$ ipython --no-banner

In [1]: import numpy as np

In [2]: np.set_printoptions(precision=2, suppress=True, linewidth=120, floatmode="fixed")

In [3]: M = np.array([[3.0, 0.0, 0.0, 3.0, 1.0, -4.0, 0.0],
   ...:     [3.0, 2.0, 0.0, 0.0, 3.0, -4.0, -3.0],
   ...:     [2.0, 0.0, -3.0, 1.0, 2.0, -2.0, -2.0],
   ...:     [-1.0, 1.0, 0.0, 3.0, 1.0, 5.0, 4.0],
   ...:     [0.0, 0.0, 0.0, 0.0, 1.0, 3.0, -2.0],
   ...:     [0.0, 0.0, 0.0, 0.0, 2.0, -3.0, 1.0],
   ...:     [0.0, 0.0, 0.0, 0.0, 0.0, -2.0, -1.0]])

In [4]: rng = np.random.default_rng(126555)

In [5]: labels = rng.permutation(7)

In [6]: labels
Out[6]: array([1, 2, 0, 6, 4, 5, 3])

In [7]: A2 = M[labels][:, labels]

In [8]: print(np.allclose(A2, M))
False

In [9]: round(float(np.linalg.norm(M, 2)), 2)
Out[9]: 10.94

In [10]: round(float(np.linalg.norm(M, "nuc")), 2)
Out[10]: 28.93

In [11]: np.round(np.linalg.norm(M[5] - M[2]), 2)
Out[11]: np.float64(4.9)

In [12]: np.round(np.linalg.norm(M[5], 1), 2), round(np.linalg.norm(M[5], np.inf), 2)
Out[12]: (np.float64(6.0), np.float64(3.0))

In [13]: M[5] @ M[2]
Out[13]: np.float64(8.0)

In [14]: np.linalg.norm(M, axis=1).argmax()
Out[14]: np.int64(3)

In [15]: round(float(np.linalg.norm(M, 1)), 2), np.round(np.linalg.norm(M, np.inf), 2)
Out[15]: (23.0, np.float64(15.0))

In [16]: print(round(np.linalg.det(M), 2))
-1881.0

In [17]: (M + M.T) / 2
Out[17]: 
array([[ 3.00,  1.50,  1.00,  1.00,  0.50, -2.00,  0.00],
       [ 1.50,  2.00,  0.00,  0.50,  1.50, -2.00, -1.50],
       [ 1.00,  0.00, -3.00,  0.50,  1.00, -1.00, -1.00],
       [ 1.00,  0.50,  0.50,  3.00,  0.50,  2.50,  2.00],
       [ 0.50,  1.50,  1.00,  0.50,  1.00,  2.50, -1.00],
       [-2.00, -2.00, -1.00,  2.50,  2.50, -3.00, -0.50],
       [ 0.00, -1.50, -1.00,  2.00, -1.00, -0.50, -1.00]])

In [18]: np.allclose(M, M.T)
Out[18]: False

In [19]: np.linalg.matrix_power(M, 3)
Out[19]: 
array([[  9.00,  24.00,   0.00,  72.00,  68.00, -15.00,  77.00],
       [ 48.00,  17.00,   0.00,  72.00,  54.00, -14.00,  36.00],
       [ 12.00,   8.00, -27.00,  24.00,  59.00, -72.00,  26.00],
       [  0.00,  16.00,   0.00,   9.00,  24.00,  69.00, -36.00],
       [  0.00,   0.00,   0.00,   0.00,   3.00,  21.00, -19.00],
       [  0.00,   0.00,   0.00,   0.00,  22.00, -35.00,  29.00],
       [  0.00,   0.00,   0.00,   0.00,  12.00, -34.00,  17.00]])

In [20]: (M - M.T) / 2
Out[20]: 
array([[ 0.00, -1.50, -1.00,  2.00,  0.50, -2.00,  0.00],
       [ 1.50,  0.00,  0.00, -0.50,  1.50, -2.00, -1.50],
       [ 1.00,  0.00,  0.00,  0.50,  1.00, -1.00, -1.00],
       [-2.00,  0.50, -0.50,  0.00,  0.50,  2.50,  2.00],
       [-0.50, -1.50, -1.00, -0.50,  0.00,  0.50, -1.00],
       [ 2.00,  2.00,  1.00, -2.50, -0.50,  0.00,  1.50],
       [ 0.00,  1.50,  1.00, -2.00,  1.00, -1.50,  0.00]])

In [21]: print(M @ M)
[[  6.00   3.00   0.00  18.00  -1.00  18.00   6.00]
 [ 15.00   4.00   0.00   9.00   4.00   7.00 -13.00]
 [ -1.00   1.00   9.00   6.00  -5.00  19.00   6.00]
 [ -3.00   5.00   0.00   6.00  16.00  -5.00   8.00]
 [  0.00   0.00   0.00   0.00   7.00  -2.00   3.00]
 [  0.00   0.00   0.00   0.00  -4.00  13.00  -8.00]
 [  0.00   0.00   0.00   0.00  -4.00   8.00  -1.00]]

In [22]: K = np.load("x.npy")

In [23]: K.round(2) + 0
Out[23]: 
array([[0.00, 0.02, 0.02, 0.02, 0.01, 0.02, 0.02, 0.00, 0.02, 0.00, 0.02],
       [0.02, 0.09, 0.12, 0.09, 0.05, 0.12, 0.09, 0.02, 0.12, 0.02, 0.12],
       [0.02, 0.12, 0.17, 0.12, 0.07, 0.17, 0.12, 0.02, 0.17, 0.02, 0.17],
       [0.02, 0.09, 0.12, 0.09, 0.05, 0.12, 0.09, 0.02, 0.12, 0.02, 0.12],
       [0.01, 0.05, 0.07, 0.05, 0.03, 0.07, 0.05, 0.01, 0.07, 0.01, 0.07],
       [0.02, 0.12, 0.17, 0.12, 0.07, 0.17, 0.12, 0.02, 0.17, 0.02, 0.17],
       [0.02, 0.09, 0.12, 0.09, 0.05, 0.12, 0.09, 0.02, 0.12, 0.02, 0.12],
       [0.00, 0.02, 0.02, 0.02, 0.01, 0.02, 0.02, 0.00, 0.02, 0.00, 0.02],
       [0.02, 0.12, 0.17, 0.12, 0.07, 0.17, 0.12, 0.02, 0.17, 0.02, 0.17],
       [0.00, 0.02, 0.02, 0.02, 0.01, 0.02, 0.02, 0.00, 0.02, 0.00, 0.02],
       [0.02, 0.12, 0.17, 0.12, 0.07, 0.17, 0.12, 0.02, 0.17, 0.02, 0.17]])

In [24]: ev, evecs = np.linalg.eigh(K)

In [25]: round(float(ev.sum()), 2), np.trace(K)
Out[25]: (1.0, np.float64(1.0))

In [26]: np.round(np.linalg.svd(K, compute_uv=False), 2) + 0
Out[26]: array([1.00, 0.00, 0.00, 0.00, 0.00, 0.00, 0.00, 0.00, 0.00, 0.00, 0.00])

In [27]: np.abs(evecs[:, -1]).round(6).argmax()
Out[27]: np.int64(2)

In [28]: ev.round(2) + 0
Out[28]: array([0.00, 0.00, 0.00, 0.00, 0.00, 0.00, 0.00, 0.00, 0.00, 0.00, 1.00])

In [29]: np.round(np.linalg.eigvalsh(K @ K), 2) + 0
Out[29]: array([0.00, 0.00, 0.00, 0.00, 0.00, 0.00, 0.00, 0.00, 0.00, 0.00, 1.00])

In [30]: np.linalg.eigvalsh(K + 2 * np.eye(11))
Out[30]: array([2.00, 2.00, 2.00, 2.00, 2.00, 2.00, 2.00, 2.00, 2.00, 2.00, 3.00])

In [31]: r = np.linalg.matrix_rank(K)

In [32]: r
Out[32]: np.int64(1)

In [33]: N = np.linalg.svd(K)[2][r:].T

In [34]: print(np.linalg.matrix_rank(K.T @ K), np.linalg.matrix_rank(K @ K.T))
1 1

In [35]: print([int(np.linalg.matrix_rank(np.delete(K, i, axis=0))) for i in range(11)])
[1, 1, 1, 1, 1, 1, 1, 1, 1, 1, 1]

In [36]: np.allclose(K @ N, 0)
Out[36]: True

In [37]: np.round(N @ N.T, 2) + 0
Out[37]: 
array([[ 1.00, -0.02, -0.02, -0.02, -0.01, -0.02, -0.02,  0.00, -0.02,  0.00, -0.02],
       [-0.02,  0.91, -0.12, -0.09, -0.05, -0.12, -0.09, -0.02, -0.12, -0.02, -0.12],
       [-0.02, -0.12,  0.83, -0.12, -0.07, -0.17, -0.12, -0.02, -0.17, -0.02, -0.17],
       [-0.02, -0.09, -0.12,  0.91, -0.05, -0.12, -0.09, -0.02, -0.12, -0.02, -0.12],
       [-0.01, -0.05, -0.07, -0.05,  0.97, -0.07, -0.05, -0.01, -0.07, -0.01, -0.07],
       [-0.02, -0.12, -0.17, -0.12, -0.07,  0.83, -0.12, -0.02, -0.17, -0.02, -0.17],
       [-0.02, -0.09, -0.12, -0.09, -0.05, -0.12,  0.91, -0.02, -0.12, -0.02, -0.12],
       [ 0.00, -0.02, -0.02, -0.02, -0.01, -0.02, -0.02,  1.00, -0.02,  0.00, -0.02],
       [-0.02, -0.12, -0.17, -0.12, -0.07, -0.17, -0.12, -0.02,  0.83, -0.02, -0.17],
       [ 0.00, -0.02, -0.02, -0.02, -0.01, -0.02, -0.02,  0.00, -0.02,  1.00, -0.02],
       [-0.02, -0.12, -0.17, -0.12, -0.07, -0.17, -0.12, -0.02, -0.17, -0.02,  0.83]])

In [38]: [int(np.linalg.matrix_rank(K[:i])) for i in range(1, len(K) + 1)]
Out[38]: [1, 1, 1, 1, 1, 1, 1, 1, 1, 1, 1]

In [39]: labels = rng.permutation(11)

In [40]: print(labels)
[ 9  1  0  6  5  8  3  2  7 10  4]

In [41]: A2 = K[labels][:, labels]

In [42]: print(np.round(np.linalg.det(A2), 2), round(np.linalg.det(K[labels]), 2))
0.0 0.0

In [43]: np.allclose(A2, K)
Out[43]: False

In [44]: U, s, Vt = np.linalg.svd(K)

In [45]: evecs = Vt[:(s > 1e-8).sum()]

In [46]: x = K[5] + 3 * K[1] + rng.integers(2) * np.eye(11)[2]

In [47]: x
Out[47]: array([0.08, 0.39, 0.54, 0.39, 0.23, 0.54, 0.39, 0.08, 0.54, 0.08, 0.54])

In [48]: round(float(np.linalg.norm(x - evecs.T @ evecs @ x)), 2)
Out[48]: 0.0

In [49]: arr = np.loadtxt("run1.csv", delimiter=",")

In [50]: print(arr)
[[0.00 1.00 0.00 1.00]
 [1.00 0.00 1.00 1.00]
 [0.00 1.00 0.00 0.00]
 [1.00 1.00 0.00 0.00]]

In [51]: print(round(np.linalg.eigvalsh(arr).min(), 2))
-1.48

In [52]: A2 = arr + rng.integers(-2, 3, (4, 3)) @ rng.integers(-2, 3, (3, 4))

In [53]: print(A2)
[[ 6.00 -3.00  6.00 -4.00]
 [ 1.00 -4.00  1.00 -2.00]
 [-3.00 -3.00 -3.00 -1.00]
 [-3.00 -3.00 -4.00 -1.00]]

In [54]: print(np.linalg.matrix_rank(A2 - arr, tol=1e-8))
3

In [55]: np.abs(A2 - arr).sum(axis=1)
Out[55]: array([21.00,  7.00, 11.00, 13.00])

In [56]: print(K.mean(axis=0))
[0.02 0.08 0.11 0.08 0.05 0.11 0.08 0.02 0.11 0.02 0.11]

In [57]: print(K.shape)
(11, 11)

In [58]: print(K.sum(axis=0))
[0.17 0.87 1.21 0.87 0.52 1.21 0.87 0.17 1.21 0.17 1.21]

In [59]: np.count_nonzero(K)
Out[59]: np.int64(121)

In [60]: round(np.linalg.norm(K), 2)
Out[60]: np.float64(1.0)

In [61]: O = arr.astype(float).copy()

In [62]: for j in range(4):
    ...:     O[:, j] -= O[:, :j] @ (O[:, :j].T @ O[:, j])
    ...:     O[:, j] /= np.linalg.norm(O[:, j])
    ...: 

In [63]: np.round(O.T @ arr, 2) + 0
Out[63]: 
array([[ 1.41,  0.71,  0.71,  0.71],
       [ 0.00,  1.58, -0.32,  0.32],
       [ 0.00,  0.00,  0.63,  0.95],
       [ 0.00,  0.00,  0.00,  0.71]])

In [64]: print(O.round(2) + 0)
[[ 0.00  0.63  0.32  0.71]
 [ 0.71 -0.32  0.63  0.00]
 [ 0.00  0.63  0.32 -0.71]
 [ 0.71  0.32 -0.63  0.00]]
